$ python3 -q
>>> import numpy as np
>>> np.set_printoptions(suppress=True, linewidth=120)
>>> rd = lambda a: np.round(a, 4) + 0
>>> E = np.load("w.npy")
>>> E
array([[5., 1., 1., 1., 1., 1., 1., 1., 1., 1.],
       [1., 5., 1., 1., 1., 1., 1., 1., 1., 1.],
       [1., 1., 5., 1., 1., 1., 1., 1., 1., 1.],
       [1., 1., 1., 5., 1., 1., 1., 1., 1., 1.],
       [1., 1., 1., 1., 5., 1., 1., 1., 1., 1.],
       [1., 1., 1., 1., 1., 5., 1., 1., 1., 1.],
       [1., 1., 1., 1., 1., 1., 5., 1., 1., 1.],
       [1., 1., 1., 1., 1., 1., 1., 5., 1., 1.],
       [1., 1., 1., 1., 1., 1., 1., 1., 5., 1.],
       [1., 1., 1., 1., 1., 1., 1., 1., 1., 5.]])
>>> f = np.array([-3, -1, -2, 1, -3, -3, -3, -1, -3, 0])
>>> B = E + np.outer(f, np.eye(10)[6])
>>> rd(np.linalg.det(B) / np.linalg.det(E)), rd(1 + np.linalg.solve(E, f)[6])
(np.float64(0.5714), np.float64(0.5714))
>>> np.linalg.matrix_rank(np.linalg.inv(B) - np.linalg.inv(E), tol=1e-8)
np.int64(1)
>>> q, evecs = np.linalg.qr(E[:, :1])[0], np.linalg.qr(E[:, 1:])[0]
>>> sig = np.linalg.svd(q.T @ evecs, compute_uv=False)
>>> rd(sig)
array([0.6941])
>>> rd(np.degrees(np.arccos(sig.clip(0, 1))))
array([46.0416])
>>> B = np.array([[0, -5],
...     [5, -5],
...     [-3, 5],
...     [-1, 0],
...     [-3, 5],
...     [3, -3],
...     [5, 5],
...     [0, 1],
...     [3, -4],
...     [4, -2]])
>>> E @ B
array([[ 13., -23.],
       [ 33., -23.],
       [  1.,  17.],
       [  9.,  -3.],
       [  1.,  17.],
       [ 25., -15.],
       [ 33.,  17.],
       [ 13.,   1.],
       [ 25., -19.],
       [ 29., -11.]])
>>> np.einsum("ik,kj->ji", E, B)
array([[ 13.,  33.,   1.,   9.,   1.,  25.,  33.,  13.,  25.,  29.],
       [-23., -23.,  17.,  -3.,  17., -15.,  17.,   1., -19., -11.]])
>>> np.linalg.matrix_rank(np.vstack([E, B.T]))
np.int64(10)
>>> np.einsum("ij,ij->i", E, E)
array([34., 34., 34., 34., 34., 34., 34., 34., 34., 34.])
>>> x0 = np.array([8, 5, 2, 7, 8, 1, 7, 1, 3, 9])
>>> target = E @ x0
>>> coef, lr = np.zeros(10), 1 / np.linalg.norm(E, 2) ** 2
>>> for i in range(20):
...     coef -= lr * E.T @ (E @ coef - target)
...     if i % 5 == 0: print(i, round(np.linalg.norm(E @ coef - target), 4))
... 
0 34.2441
5 22.3701
10 14.6134
15 9.5463
>>> rd(np.linalg.cond(E))
np.float64(3.5)
>>> rd(coef)
array([7.4719, 5.0182, 2.5645, 6.654 , 7.4719, 1.7466, 6.654 , 1.7466, 3.3824, 8.2898])
>>> mat = np.load("dump.npy")
>>> mat
array([[-1,  0,  0,  0],
       [ 0, -1,  0,  0],
       [ 0,  0, -1,  0],
       [ 0,  0,  0,  0]])
>>> rd(np.sort(np.linalg.eigvals(mat).real))
array([-1., -1., -1.,  0.])
>>> rd(np.linalg.det(mat))
np.float64(0.0)
>>> (mat != 0).astype(int)
array([[1, 0, 0, 0],
       [0, 1, 0, 0],
       [0, 0, 1, 0],
       [0, 0, 0, 0]])
>>> Uu, sig, vt = np.linalg.svd(mat, full_matrices=False)
>>> Uu.T @ Uu
array([[1., 0., 0., 0.],
       [0., 1., 0., 0.],
       [0., 0., 1., 0.],
       [0., 0., 0., 1.]])
>>> vt @ vt.T
array([[1., 0., 0., 0.],
       [0., 1., 0., 0.],
       [0., 0., 1., 0.],
       [0., 0., 0., 1.]])
>>> np.allclose(Uu * sig @ vt, mat)
True
>>> sig
array([1., 1., 1., 0.])
>>> sig / sig[0]
array([1., 1., 1., 0.])
>>> (sig > 1e-8).sum()
np.int64(3)
>>> rd(np.sqrt((sig ** 2).sum())), rd(np.linalg.norm(mat))
(np.float64(1.7321), np.float64(1.7321))
>>> rk = np.linalg.matrix_rank(mat)
>>> rk
np.int64(3)
>>> ns = np.linalg.svd(mat)[2][rk:].T
>>> mat @ ns
array([[0.],
       [0.],
       [0.],
       [0.]])
>>> ns[:, 0] / ns[np.abs(ns[:, 0]).round(6).argmax(), 0]
array([0., 0., 0., 1.])
>>> X = np.array([[3, 1, 1, 2, 2, 2, 0, 0, -2, 2, 3, -2],
...     [0, 1, 1, 1, 3, 2, -1, 1, 2, 2, -3, 3],
...     [3, 3, -2, 3, 0, 0, -1, 1, -2, 3, 2, 0],
...     [-3, 3, 2, 1, -3, 2, -2, 0, -3, -1, -1, -3],
...     [2, 0, -3, -1, -2, 0, 0, 1, 0, 1, 0, -2],
...     [1, 2, -3, -3, 0, -1, 0, 2, -3, 0, -3, 3],
...     [3, 0, 1, -2, 1, 3, 3, -3, 3, 0, -2, -2],
...     [0, -3, 3, 0, -2, -2, 2, 0, 2, 0, 3, -2],
...     [2, -3, 0, 0, 3, 1, -2, 0, 0, -3, 2, 3],
...     [3, -3, 0, 2, 2, 1, 3, -3, 1, 0, 1, 0],
...     [2, -1, 2, 2, 3, 0, 2, 3, 1, -2, 1, -2],
...     [2, 2, -2, 3, 3, -3, 0, 0, -2, -3, 2, -3]])
>>> X[:, 2] = 5 * X[:, 8]
>>> X
array([[  3,   1, -10,   2,   2,   2,   0,   0,  -2,   2,   3,  -2],
       [  0,   1,  10,   1,   3,   2,  -1,   1,   2,   2,  -3,   3],
       [  3,   3, -10,   3,   0,   0,  -1,   1,  -2,   3,   2,   0],
       [ -3,   3, -15,   1,  -3,   2,  -2,   0,  -3,  -1,  -1,  -3],
       [  2,   0,   0,  -1,  -2,   0,   0,   1,   0,   1,   0,  -2],
       [  1,   2, -15,  -3,   0,  -1,   0,   2,  -3,   0,  -3,   3],
       [  3,   0,  15,  -2,   1,   3,   3,  -3,   3,   0,  -2,  -2],
       [  0,  -3,  10,   0,  -2,  -2,   2,   0,   2,   0,   3,  -2],
       [  2,  -3,   0,   0,   3,   1,  -2,   0,   0,  -3,   2,   3],
       [  3,  -3,   5,   2,   2,   1,   3,  -3,   1,   0,   1,   0],
       [  2,  -1,   5,   2,   3,   0,   2,   3,   1,  -2,   1,  -2],
       [  2,   2, -10,   3,   3,  -3,   0,   0,  -2,  -3,   2,  -3]])
>>> rd(np.linalg.norm(X, 2) / np.linalg.norm(X))
np.float64(0.8652)
>>> [round(float(x), 4) for x in np.linalg.svd(X, compute_uv=False)[:3]]
[36.3784, 11.8334, 9.4357]
